% python3 -q
>>> import numpy as np
>>> np.set_printoptions(precision=1, suppress=True, linewidth=100, sign=" ")
>>> rng = np.random.default_rng(731625)
>>> mat = np.eye(4, dtype=int)[rng.permutation(4)]
>>> print(mat)
[[ 0  1  0  0]
 [ 1  0  0  0]
 [ 0  0  0  1]
 [ 0  0  1  0]]
>>> # 2 blocks once reordered
>>> w, V = np.linalg.eig(mat)
>>> np.sort(np.linalg.eigvals(mat @ mat))
array([ 1.,  1.,  1.,  1.])
>>> print(w)
[ 1. -1.  1. -1.]
>>> q = mat.astype(float).copy()
>>> for j in range(4):
...     q[:, j] -= q[:, :j] @ (q[:, :j].T @ q[:, j])
...     q[:, j] /= np.linalg.norm(q[:, j])
... 
>>> q.T @ mat
array([[ 1.,  0.,  0.,  0.],
       [ 0.,  1.,  0.,  0.],
       [ 0.,  0.,  1.,  0.],
       [ 0.,  0.,  0.,  1.]])
>>> q.T @ q
array([[ 1.,  0.,  0.,  0.],
       [ 0.,  1.,  0.,  0.],
       [ 0.,  0.,  1.,  0.],
       [ 0.,  0.,  0.,  1.]])
>>> labels = rng.permutation(4)
>>> M2 = mat[:, labels] * rng.choice([-1, 1], 4)
>>> print(M2)
[[ 0  0 -1  0]
 [ 0  1  0  0]
 [ 0  0  0 -1]
 [ 1  0  0  0]]
>>> U, _, Vt = np.linalg.svd(mat.T @ M2)
>>> np.linalg.lstsq(mat, M2)[0]
array([[ 0.,  1.,  0.,  0.],
       [ 0.,  0., -1.,  0.],
       [ 1.,  0.,  0.,  0.],
       [ 0.,  0.,  0., -1.]])
>>> U @ Vt
array([[ 0.,  1.,  0.,  0.],
       [ 0.,  0., -1.,  0.],
       [ 1.,  0.,  0.,  0.],
       [ 0.,  0.,  0., -1.]])
>>> labels
array([ 2,  0,  1,  3])
>>> f = np.array([4, -2, -5])
>>> np.convolve(mat[2], f)
array([ 0,  0,  0,  4, -2, -5])
>>> print(np.array([np.convolve(row, f, "same") for row in mat]))
[[ 4 -2 -5  0]
 [-2 -5  0  0]
 [ 0  0  4 -2]
 [ 0  4 -2 -5]]
>>> [round(float(np.linalg.det(mat[:i, :i])), 2) + 0 for i in range(1, 5)]
[0.0, -1.0, 0.0, 1.0]
>>> np.all(np.linalg.eigvalsh(mat) > 0)
np.False_
>>> try:
...     np.linalg.cholesky(mat)
... except np.linalg.LinAlgError as e:
...     print(e)
... 
Matrix is not positive definite
>>> A = np.array([[0.3, 4.4, 4.6],
...     [1.1, 3.0, 3.4],
...     [0.5, 9.1, 8.8],
...     [-2.2, -11.9, -12.5]])
>>> M2 = A / np.sqrt((A ** 2).mean(axis=1, keepdims=True))
>>> M2[1]
array([ 0.4,  1.1,  1.3])
>>> print(np.linalg.matrix_rank(M2) == np.linalg.matrix_rank(A))
True
>>> np.linalg.norm(M2, axis=1)
array([ 1.7,  1.7,  1.7,  1.7])
>>> F = np.loadtxt("mat.csv", delimiter=",")
>>> F
array([[ 1. ,  0. ,  0. ,  0. ],
       [ 0. ,  1. ,  0. ,  0. ],
       [ 0. ,  0. , -0.5,  0.9],
       [ 0. ,  0. , -0.9, -0.5]])
>>> # 3 blocks once reordered
>>> q = F.astype(float).copy()
>>> for j in range(4):
...     q[:, j] -= q[:, :j] @ (q[:, :j].T @ q[:, j])
...     q[:, j] /= np.linalg.norm(q[:, j])
... 
>>> q
array([[ 1. ,  0. ,  0. ,  0. ],
       [ 0. ,  1. ,  0. ,  0. ],
       [ 0. ,  0. , -0.5,  0.9],
       [ 0. ,  0. , -0.9, -0.5]])
>>> np.round(q.T @ F, 1) + 0
array([[ 1.,  0.,  0.,  0.],
       [ 0.,  1.,  0.,  0.],
       [ 0.,  0.,  1.,  0.],
       [ 0.,  0.,  0.,  1.]])
>>> np.round(q.T @ q, 1) + 0
array([[ 1.,  0.,  0.,  0.],
       [ 0.,  1.,  0.,  0.],
       [ 0.,  0.,  1.,  0.],
       [ 0.,  0.,  0.,  1.]])
